$ ipython --no-banner

In [1]: import numpy as np

In [2]: from numpy import linalg as LA

In [3]: np.set_printoptions(precision=2, suppress=True, linewidth=140, sign=" ")

In [4]: def tidy(a):
   ...:     return np.round(a, 2) + 0
   ...: 

In [5]: rng = np.random.default_rng(739)

In [6]: W0 = rng.normal(size=(25, 3))

In [7]: W0 = 5 * W0 / LA.norm(W0, axis=1, keepdims=True)

In [8]: print(tidy(W0))
[[-0.22 -4.82  1.3 ]
 [ 2.61  3.96 -1.6 ]
 [-3.28 -2.27 -3.01]
 [ 0.68  2.92 -4.  ]
 [-3.03  2.61 -3.  ]
 [-3.78  2.35 -2.27]
 [ 4.72  0.36 -1.61]
 [-4.59 -0.81  1.81]
 [ 3.95 -0.36 -3.04]
 [ 0.06  4.99  0.23]
 [-1.74 -1.48  4.45]
 [ 4.21  1.88  1.94]
 [-0.09  2.02 -4.57]
 [-1.81  2.62 -3.85]
 [ 1.78  4.14 -2.16]
 [ 0.37  3.54  3.51]
 [ 0.72  3.08 -3.88]
 [-2.77 -0.98 -4.04]
 [ 4.65 -0.97 -1.55]
 [-2.17 -2.44  3.79]
 [ 3.49  0.51  3.54]
 [ 4.98  0.14 -0.4 ]
 [ 2.21  2.22 -3.9 ]
 [ 3.27 -2.25  3.04]
 [ 4.62  1.72 -0.85]]

In [9]: Xc = (W0 - W0.mean(axis=0)) / W0.std(axis=0)

In [10]: print(np.argwhere(np.abs(Xc) > 2))
[[ 0  1]]

In [11]: c = LA.lstsq(np.delete(Xc, 0, axis=1), Xc[:, 0])[0]

In [12]: print(np.abs(c).argmax())
0

In [13]: q, r_ = LA.qr(W0)

In [14]: print(tidy(q.T @ q))
[[ 1.  0.  0.]
 [ 0.  1.  0.]
 [ 0.  0.  1.]]

In [15]: print(tidy(r_))
[[ 15.38   2.35  -0.1 ]
 [  0.   -12.73   6.27]
 [  0.     0.    13.47]]

In [16]: print(tidy(np.abs(np.diag(r_))))
[ 15.38  12.73  13.47]

In [17]: print(np.allclose(r_.T @ r_, W0.T @ W0))
True

In [18]: print(tidy(np.trace(q @ q.T)))
3.0

In [19]: F = np.load("run14.npy")

In [20]: print(F)
[[-1.1  -1.1  -0.9  -0.2 ]
 [-2.4   0.    0.8  -1.7 ]
 [-1.22 -1.01 -0.96 -0.41]
 [ 0.   -1.    0.4   1.5 ]]

In [21]: proj = np.triu(np.array([[5, 0, 3, 2], [1, 3, 1, 0], [4, 4, 1, 4], [2, 5, 2, 2]]), 1) + np.eye(4)

In [22]: B = proj @ F @ LA.inv(proj)

In [23]: print(tidy(LA.det(B)))
0.21

In [24]: print(tidy(proj @ F - F @ proj))
[[-3.66 -5.03  2.32  7.57]
 [-1.22 -1.01  6.24  1.19]
 [ 0.   -4.    6.27 12.28]
 [ 0.    0.    1.   -1.6 ]]

In [25]: print(tidy(np.trace(B)), np.trace(F))
-0.56 -0.56

In [26]: print(tidy(B))
[[ -4.76  -6.13  17.43 -58.63]
 [ -3.62  -1.01  11.71 -41.71]
 [ -1.22  -5.01   9.31 -29.21]
 [  0.    -1.     1.4   -4.1 ]]

In [27]: print(np.argsort(-LA.norm(F, axis=0).round(6), kind="stable")[:3])
[ 0  3  1]

In [28]: print(LA.matrix_rank(F, rtol=0.1))
3

In [29]: G = F.T @ F

In [30]: print(np.allclose(G, G.T))
True

In [31]: print(tidy(np.diag(G)))
[ 8.46  3.23  2.53  5.35]

In [32]: print(LA.matrix_rank(G))
4

In [33]: print(tidy(LA.svd(F, compute_uv=False) ** 2))
[ 12.21   5.31   2.05   0.  ]

In [34]: print(tidy(G))
[[ 8.46  2.44  0.24  4.8 ]
 [ 2.44  3.23  1.56 -0.87]
 [ 0.24  1.56  2.53 -0.19]
 [ 4.8  -0.87 -0.19  5.35]]

In [35]: print((F @ F.T).shape)
(4, 4)

In [36]: mat = np.load("arr.npy")

In [37]: print(mat)
[[ 6  0  8]
 [ 8  6  0]
 [ 0  8  6]]

In [38]: print(tidy(np.sort(np.abs(np.fft.fft(mat[0])))), tidy(np.sort(LA.svd(mat, compute_uv=False))))
[  7.21   7.21  14.  ] [  7.21   7.21  14.  ]

In [39]: print((mat @ mat)[0])
[ 36  64  96]

In [40]: print(mat @ (-1.0) ** np.arange(3))
[14.  2. -2.]

In [41]: print(np.allclose(mat @ mat.T, mat.T @ mat))
True

In [42]: M = np.loadtxt("m.csv", delimiter=",")

In [43]: print(tidy(M))
[[ 1.85 -1.95  0.82]
 [-1.95  3.69  0.99]
 [ 0.82  0.99  2.45]]

In [44]: rank = LA.matrix_rank(M)

In [45]: print(rank)
2

In [46]: ns = LA.svd(M)[2][rank:].T

In [47]: print(ns.shape)
(3, 1)

In [48]: print([int(LA.matrix_rank(np.delete(M, i, axis=0))) for i in range(3)])
[2, 2, 2]

In [49]: print(tidy(M @ ns))
[[ 0.]
 [ 0.]
 [ 0.]]

In [50]: print([int(LA.matrix_rank(M[:, :j + 1])) for j in range(3)])
[1, 2, 2]

In [51]: print(LA.matrix_rank(M.T @ M), LA.matrix_rank(M @ M.T))
2 2

In [52]: print(tidy(ns @ ns.T))
[[ 0.54  0.37 -0.33]
 [ 0.37  0.26 -0.23]
 [-0.33 -0.23  0.2 ]]

In [53]: print(tidy(ns[:, 0] / ns[np.abs(ns[:, 0]).round(6).argmax(), 0]))
[ 1.    0.69 -0.62]

In [54]: print(np.allclose(M @ ns, 0))
True
